$ python -q
>>> import numpy as np
>>> np.set_printoptions(precision=2, suppress=True, linewidth=160)
>>> rd = lambda a: np.round(a, 2) + 0
>>> E = np.array([[4.71, 17.83, -9.63, 5.11, -8.61, 4.5],
...     [-6.8, -9.17, -0.76, 8.03, 11.8, 4.14],
...     [-6.51, -26.53, 16.93, -10.62, 10.8, -10.08],
...     [16.38, 17.62, 6.16, -22.96, -29.53, -14.74],
...     [9.76, 9.03, 5.24, -14.77, -17.07, -10.02]])
>>> print(np.argsort(-np.linalg.norm(E, axis=0).round(6), kind="stable")[:3])
[1 4 3]
>>> print(rd(np.linalg.norm(E, 2) / np.linalg.norm(E)))
0.83
>>> A2 = E / np.sqrt((E ** 2).mean(axis=1, keepdims=True))
>>> print(rd(np.linalg.norm(A2, axis=1)))
[2.45 2.45 2.45 2.45 2.45]
>>> print(np.linalg.matrix_rank(A2) == np.linalg.matrix_rank(E))
True
>>> print(rd(A2[1]))
[-0.89 -1.2  -0.1   1.05  1.54  0.54]
>>> arr = np.array([[-8, -5, 1, -5], [-8, -5, 1, -5], [3, -9, -9, -8], [-3, -5, -8, -2]])
>>> left, sigma, VT = np.linalg.svd(arr)
>>> V = VT[:(sigma > 1e-8).sum()]
>>> rng = np.random.default_rng(64199)
>>> x = arr[1] + -2 * arr[3] + rng.integers(2) * np.eye(4)[0]
>>> print(x)
[-2.  5. 17. -1.]
>>> print(rd(np.linalg.norm(x - V.T @ V @ x)))
0.0
>>> A2 = arr / np.linalg.norm(arr, axis=1, keepdims=True)
>>> C2 = A2 @ A2.T
>>> print(rd(np.linalg.norm(A2, axis=1)))
[1. 1. 1. 1.]
>>> print((np.abs(C2) > 0.9).astype(int))
[[1 1 0 0]
 [1 1 0 0]
 [0 0 1 0]
 [0 0 0 1]]
>>> print(np.argwhere(np.triu(np.abs(C2) > 0.95, 1)))
[[0 1]]
>>> z = rng.permutation(4)
>>> print(z)
[3 0 1 2]
>>> A2 = arr[z][:, z]
>>> print(rd(np.sort(np.abs(np.linalg.eigvals(A2)))))
[ 0.    4.22 10.   18.22]
>>> print(rd(np.linalg.det(A2)), rd(np.linalg.det(arr[z])))
0.0 0.0
>>> print(np.trace(A2))
-24
>>> C2 = arr.T @ arr
>>> print(np.allclose(C2, C2.T))
True
>>> print(rd(np.linalg.eigvalsh(C2)[::-1]))
[377.82 164.8   24.38   0.  ]
>>> print((arr @ arr.T).shape)
(4, 4)
>>> print(rd(np.linalg.svd(arr, compute_uv=False) ** 2))
[377.82 164.8   24.38   0.  ]
>>> print(np.linalg.matrix_rank(arr, rtol=0.1))
3
>>> print([round(float(x), 2) for x in np.linalg.svd(arr, compute_uv=False)[:3]])
[19.44, 12.84, 4.94]
>>> print(np.argsort(-np.linalg.norm(arr, axis=0).round(6), kind="stable")[:3])
[1 2 0]
>>> X = np.load("arr.npy")
>>> print(X)
[[-9  9 -9  9 -9  9]
 [ 1 -7  1 -7  1 -7]
 [ 4 -6  4 -6  4 -6]
 [-9  9 -9  9 -9  9]
 [ 1 -7  1 -7  1 -7]
 [ 4 -6  4 -6  4 -6]]
>>> print(rd(np.trace(np.linalg.pinv(X) @ X)))
2.0
>>> print(np.allclose(X[:-1].T @ np.linalg.lstsq(X[:-1].T, X[-1])[0], X[-1]))
True
>>> print(rd(X @ np.linalg.pinv(X) @ X))
[[-9.  9. -9.  9. -9.  9.]
 [ 1. -7.  1. -7.  1. -7.]
 [ 4. -6.  4. -6.  4. -6.]
 [-9.  9. -9.  9. -9.  9.]
 [ 1. -7.  1. -7.  1. -7.]
 [ 4. -6.  4. -6.  4. -6.]]
>>> print(np.unique(X.round(6), axis=0).shape)
(3, 6)
>>> x = np.array([-4, 5, -1, -1, 0, -1])
>>> h = np.maximum(X @ x, 0)
>>> print(h)
[72  0  0 72  0  0]
>>> print(np.flatnonzero(h > 1e-9))
[0 3]
>>> print(X * (h > 1e-9)[:, None])
[[-9  9 -9  9 -9  9]
 [ 0  0  0  0  0  0]
 [ 0  0  0  0  0  0]
 [-9  9 -9  9 -9  9]
 [ 0  0  0  0  0  0]
 [ 0  0  0  0  0  0]]
>>> left, sigma, VT = np.linalg.svd(X)
>>> print(np.argmax(sigma[:-1] / (sigma[1:] + 1e-6)) + 1)
2
>>> A2 = left[:, :2] @ np.diag(sigma[:2]) @ VT[:2]
>>> print(rd(A2))
[[-9.  9. -9.  9. -9.  9.]
 [ 1. -7.  1. -7.  1. -7.]
 [ 4. -6.  4. -6.  4. -6.]
 [-9.  9. -9.  9. -9.  9.]
 [ 1. -7.  1. -7.  1. -7.]
 [ 4. -6.  4. -6.  4. -6.]]
>>> print(rd(np.linalg.norm(X - A2, 2)), rd(sigma[2]))
0.0 0.0
>>> print(np.linalg.matrix_rank(X, rtol=0.05))
2
>>> J = np.load("layer12.npy")
>>> print(J)
[[0 1 0 1 0 0]
 [1 0 0 0 0 1]
 [0 0 0 1 1 1]
 [1 0 1 0 0 0]
 [0 0 1 0 0 0]
 [0 1 1 0 0 0]]
>>> print(rd(np.linalg.eigvalsh(J).min()))
-1.86
>>> print(np.all(np.linalg.eigvalsh(J) > 0))
False
>>> W = np.array([[1, 3, 3, 3, 0, 2],
...     [1, 0, 2, 2, 2, 3],
...     [0, 0, 3, 1, 1, 2],
...     [3, 0, 0, 1, 1, 3],
...     [2, 0, 0, 2, 3, 1],
...     [1, 0, 3, 3, 2, 0]])
>>> beta = np.array([1, 1, 3, -2, 2, 2])
>>> act = np.maximum(J @ W + beta, 0)
>>> print((act > 0).astype(int))
[[1 1 1 1 1 1]
 [1 1 1 1 1 1]
 [1 1 1 1 1 1]
 [1 1 1 1 1 1]
 [1 1 1 0 1 1]
 [1 1 1 1 1 1]]
>>> print(rd((act > 0).mean(axis=0)))
[1.   1.   1.   0.83 1.   1.  ]
>>> basis = np.array([[0, -1, -1],
...     [-3, 2, -2],
...     [0, -2, 0],
...     [0, -3, -3],
...     [-2, -2, 3],
...     [3, 0, 3]])
>>> print(act @ basis)
[[ 11 -26  29]
 [ -8 -33   1]
 [ -1 -45  21]
 [  0 -24  11]
 [  3 -17  18]
 [  8 -29  29]]
>>> def softmax(z):
...     e = np.exp(z - z.max(axis=-1, keepdims=True))
...     return e / e.sum(axis=-1, keepdims=True)
... 
>>> print(rd(softmax(J).sum(axis=1)))
[1. 1. 1. 1. 1. 1.]
>>> print(rd(softmax(J[3])))
[0.29 0.11 0.29 0.11 0.11 0.11]
>>> print(rd(softmax(J[3] + 3)))
[0.29 0.11 0.29 0.11 0.11 0.11]
>>> S = J @ J.T / np.sqrt(6)
>>> print(rd(softmax(S + np.triu(np.full(S.shape, -np.inf), 1))))
[[1.   0.   0.   0.   0.   0.  ]
 [0.31 0.69 0.   0.   0.   0.  ]
 [0.23 0.23 0.53 0.   0.   0.  ]
 [0.17 0.26 0.17 0.39 0.   0.  ]
 [0.17 0.17 0.17 0.25 0.25 0.  ]
 [0.17 0.11 0.11 0.17 0.17 0.26]]
>>> print(softmax(S).round(6).argmax(axis=1))
[0 1 2 3 3 5]
>>> print(rd(softmax(S)[3] @ J))
[0.43 0.29 0.6  0.23 0.11 0.29]
>>> w, V = np.linalg.eigh(J)
>>> print((w > 1e-8).sum(), (w < -1e-8).sum())
3 3
>>> print(rd(np.linalg.svd(J, compute_uv=False)))
[2.11 1.86 1.62 1.   0.62 0.25]
>>> print(rd(np.abs(V[:, -1])))
[0.39 0.39 0.52 0.43 0.25 0.43]
>>> print(rd(w))
[-1.86 -1.62 -0.25  0.62  1.    2.11]
>>> print(rd(V.T @ V))
[[1. 0. 0. 0. 0. 0.]
 [0. 1. 0. 0. 0. 0.]
 [0. 0. 1. 0. 0. 0.]
 [0. 0. 0. 1. 0. 0.]
 [0. 0. 0. 0. 1. 0.]
 [0. 0. 0. 0. 0. 1.]]
>>> print(rd(V @ np.diag(w) @ V.T))
[[0. 1. 0. 1. 0. 0.]
 [1. 0. 0. 0. 0. 1.]
 [0. 0. 0. 1. 1. 1.]
 [1. 0. 1. 0. 0. 0.]
 [0. 0. 1. 0. 0. 0.]
 [0. 1. 1. 0. 0. 0.]]
>>> u = np.array([2, 1, 0, 0, 1, 3])
>>> A2 = J + np.outer(u, np.eye(6)[4])
>>> print(rd(np.linalg.det(A2) / np.linalg.det(J)), rd(1 + np.linalg.solve(J, u)[4]))
-1.0 -1.0
>>> F = np.load("x.npy")
>>> print(F)
[[-0.8  -0.71 -0.36  0.06]
 [ 0.58  0.56  0.75 -0.4 ]
 [-0.8  -0.62  0.64 -0.48]
 [-0.16 -0.22 -0.63  0.35]
 [-0.49 -0.25  0.79 -0.55]
 [-0.86 -0.76 -0.08 -0.12]
 [-0.35 -0.19  0.6  -0.38]
 [-0.96 -0.9   0.42 -0.45]
 [-0.83 -0.72 -0.09 -0.1 ]
 [ 0.72  0.54 -0.56  0.41]
 [ 0.93  0.83 -0.66  0.55]
 [ 0.44  0.14 -0.93  0.72]
 [-0.79 -0.67  0.09 -0.18]
 [ 0.95  0.86 -0.55  0.49]
 [ 0.89  0.77 -0.38  0.36]
 [ 0.31  0.28  0.34 -0.14]
 [-0.56 -0.52 -0.6   0.27]
 [ 0.81  0.61 -0.81  0.62]
 [-0.21 -0.26 -0.68  0.38]
 [ 0.98  0.91 -0.91  0.79]
 [ 0.23  0.11 -0.45  0.27]
 [-0.91 -0.72  0.95 -0.81]
 [-0.72 -0.58  0.17 -0.2 ]
 [-0.5  -0.24  0.85 -0.62]
 [ 0.84  0.63 -0.89  0.71]
 [ 1.    0.99  0.49  0.2 ]
 [ 0.86  0.79  0.5  -0.12]
 [ 0.61  0.44 -0.49  0.35]]
>>> C2 = np.cov(F, rowvar=False)
>>> print(rd(np.corrcoef(F.T)))
[[ 1.    0.99 -0.44  0.69]
 [ 0.99  1.   -0.34  0.6 ]
 [-0.44 -0.34  1.   -0.94]
 [ 0.69  0.6  -0.94  1.  ]]
>>> print(rd(np.linalg.eigvalsh(C2)[::-1]))
[1.16 0.36 0.   0.  ]
>>> print(C2.shape)
(4, 4)
>>> print(rd(F.std(axis=0)))
[0.73 0.62 0.61 0.44]
>>> W0 = np.load("a.npy")
>>> print(W0)
[[ 1 -1 -1  1  1 -1 -1  1]
 [ 1  1  1  1 -1 -1 -1 -1]
 [ 1  1  1  1  1  1  1  1]
 [ 1 -1  1 -1  1 -1  1 -1]]
>>> t3 = np.stack([W0, -3 * W0, W0[::-1]])
>>> print(t3.sum(axis=0))
[[-1  1  3 -3 -1  1  3 -3]
 [-1 -1 -1 -1  3  3  3  3]
 [-1 -1 -1 -1 -3 -3 -3 -3]
 [-1  1 -3  3 -1  1 -3  3]]
>>> print(np.linalg.matrix_rank(t3))
[4 4 4]
>>> print(np.linalg.matrix_rank(t3.reshape(3, -1)))
2
>>> print((t3 @ W0.T).shape)
(3, 4, 4)
>>> print(rd(np.linalg.norm(t3, axis=(1, 2))))
[ 5.66 16.97  5.66]
>>> A = np.eye(3, dtype=int)[rng.permutation(3)] * np.array([-3, 3, -2])
>>> print(A)
[[ 0  0 -2]
 [-3  0  0]
 [ 0  3  0]]
>>> print(A.sum(axis=1))
[-2 -3  3]
>>> print(A.sum(axis=0))
[-3  3 -2]
>>> print(A - A[0])
[[ 0  0  0]
 [-3  0  2]
 [ 0  3  2]]
>>> print(rd(A.mean(axis=0)))
[-1.    1.   -0.67]
>>> mat = np.loadtxt("case10.csv", delimiter=",")
>>> print(mat)
[[12. 16. 18.  5.  0.]
 [13. 15. 19.  4.  0.]
 [11. 13. 16.  4.  0.]
 [ 7.  5.  9.  2.  0.]
 [10. 14. 15.  5.  0.]
 [13. 11. 18.  2.  0.]
 [ 5.  0.  5.  0.  0.]
 [ 8.  4. 10.  1.  0.]
 [10. 14. 15.  5.  0.]
 [15. 13. 21.  2.  0.]
 [18. 22. 27.  5.  0.]
 [12. 16. 18.  5.  0.]
 [14. 18. 21.  5.  0.]
 [12.  8. 16.  1.  0.]
 [ 9.  7. 12.  2.  0.]
 [ 9.  7. 12.  2.  0.]
 [14. 10. 19.  1.  0.]
 [14. 18. 21.  5.  0.]
 [16. 20. 24.  5.  0.]
 [ 3.  0.  2.  0.  0.]
 [12.  8. 16.  1.  0.]
 [14. 10. 19.  1.  0.]
 [15. 17. 22.  4.  0.]
 [ 9. 11. 13.  4.  0.]
 [10. 10. 14.  3.  0.]
 [ 9. 11. 13.  4.  0.]
 [ 3.  0.  2.  0.  0.]
 [11.  9. 15.  2.  0.]
 [14. 14. 20.  3.  0.]]
>>> rk = np.linalg.matrix_rank(mat)
>>> print(rk)
4
>>> ns = np.linalg.svd(mat)[2][rk:].T
>>> print(ns.shape)
(5, 1)
>>> print(np.allclose(mat @ ns, 0))
True
>>> print([int(np.linalg.matrix_rank(mat[:i])) for i in range(1, len(mat) + 1)])
[1, 2, 3, 3, 3, 3, 4, 4, 4, 4, 4, 4, 4, 4, 4, 4, 4, 4, 4, 4, 4, 4, 4, 4, 4, 4, 4, 4, 4]
>>> print(rd(np.linalg.norm(mat, 2) / np.linalg.norm(mat)))
0.99
>>> print(np.linalg.cond(mat) > 100)
True
>>> left, sigma, VT = np.linalg.svd(mat)
>>> V = VT[:(sigma > 1e-8).sum()]
>>> x = mat[23] + 2 * mat[17] + rng.integers(2) * np.eye(5)[1]
>>> print(x)
[37. 47. 55. 14.  0.]
>>> print(np.allclose(V.T @ V @ x, x))
True
>>> print(rd(np.diag(V.T @ V)))
[1. 1. 1. 1. 0.]
